$ ipython --no-banner

In [1]: import numpy as np

In [2]: from numpy import linalg as LA

In [3]: np.set_printoptions(precision=3, suppress=True, linewidth=100)

In [4]: tidy = lambda a: np.round(a, 3) + 0

In [5]: data = np.load("block13.npy")

In [6]: print(data)
[[-1.  1.  1.]
 [ 1. -1.  1.]
 [ 1.  1. -1.]]

In [7]: rng = np.random.default_rng(73)

In [8]: lab = rng.permutation(3)

In [9]: print(lab)
[0 2 1]

In [10]: out = data[lab][:, lab]

In [11]: print(np.allclose(out, data))
True

In [12]: vals, V = LA.eigh(data)

In [13]: print(tidy(vals))
[-2. -2.  1.]

In [14]: print(tidy(LA.svd(data, compute_uv=False)))
[2. 2. 1.]

In [15]: print(tidy(V @ np.diag(vals) @ V.T))
[[-1.  1.  1.]
 [ 1. -1.  1.]
 [ 1.  1. -1.]]

In [16]: print(np.abs(V[:, -1]).round(6).argmax())
0

In [17]: print(np.unique(vals.round(6) + 0, return_counts=True)[1])
[2 1]

In [18]: print(tidy(V.T @ data @ V))
[[-2.  0.  0.]
 [ 0. -2.  0.]
 [ 0.  0.  1.]]

In [19]: print(tidy(np.sort(np.abs(LA.eigvals(data)))))
[1. 2. 2.]

In [20]: print(data @ data)
[[ 3. -1. -1.]
 [-1.  3. -1.]
 [-1. -1.  3.]]

In [21]: print(np.allclose(data @ data.T, data.T @ data))
True

In [22]: print((data - data.T) / 2)
[[0. 0. 0.]
 [0. 0. 0.]
 [0. 0. 0.]]

In [23]: print(tidy(np.abs(LA.eigvals(data)).max()))
2.0

In [24]: print(np.allclose(data, data.T))
True

In [25]: print((data + data.T) / 2)
[[-1.  1.  1.]
 [ 1. -1.  1.]
 [ 1.  1. -1.]]

In [26]: x0 = np.array([6, 5, 5])

In [27]: a = np.maximum(data @ x0, 0)

In [28]: print(a)
[4. 6. 6.]

In [29]: print(tidy(np.tanh(data @ x0)))
[0.999 1.    1.   ]

In [30]: vals, V = LA.eigh(data)

In [31]: x0 = np.array([-5, 3, -9])

In [32]: print(tidy(LA.eigvalsh(data[1:, 1:])))
[-2.  0.]

In [33]: print(np.abs(data).sum(axis=1).max(), tidy(np.abs(vals).max()))
3.0 2.0

In [34]: print(x0 @ data @ x0)
-109.0

In [35]: print(tidy(x0 @ data @ x0 / (x0 @ x0)), tidy(vals[0]), vals[-1])
-0.948 -2.0 1.0

In [36]: M = np.loadtxt("out4.csv", delimiter=",")

In [37]: print(M)
[[ 0.2  1.2  1.7 -0.7]
 [ 0.7  0.8  0.9 -1. ]
 [-0.1  1.9  2.2  0.2]]

In [38]: Uu, sig, VT = LA.svd(M, full_matrices=False)

In [39]: print(np.allclose(Uu * sig @ VT, M))
True

In [40]: print(np.abs(Uu[:, 0]).round(6).argmax())
2
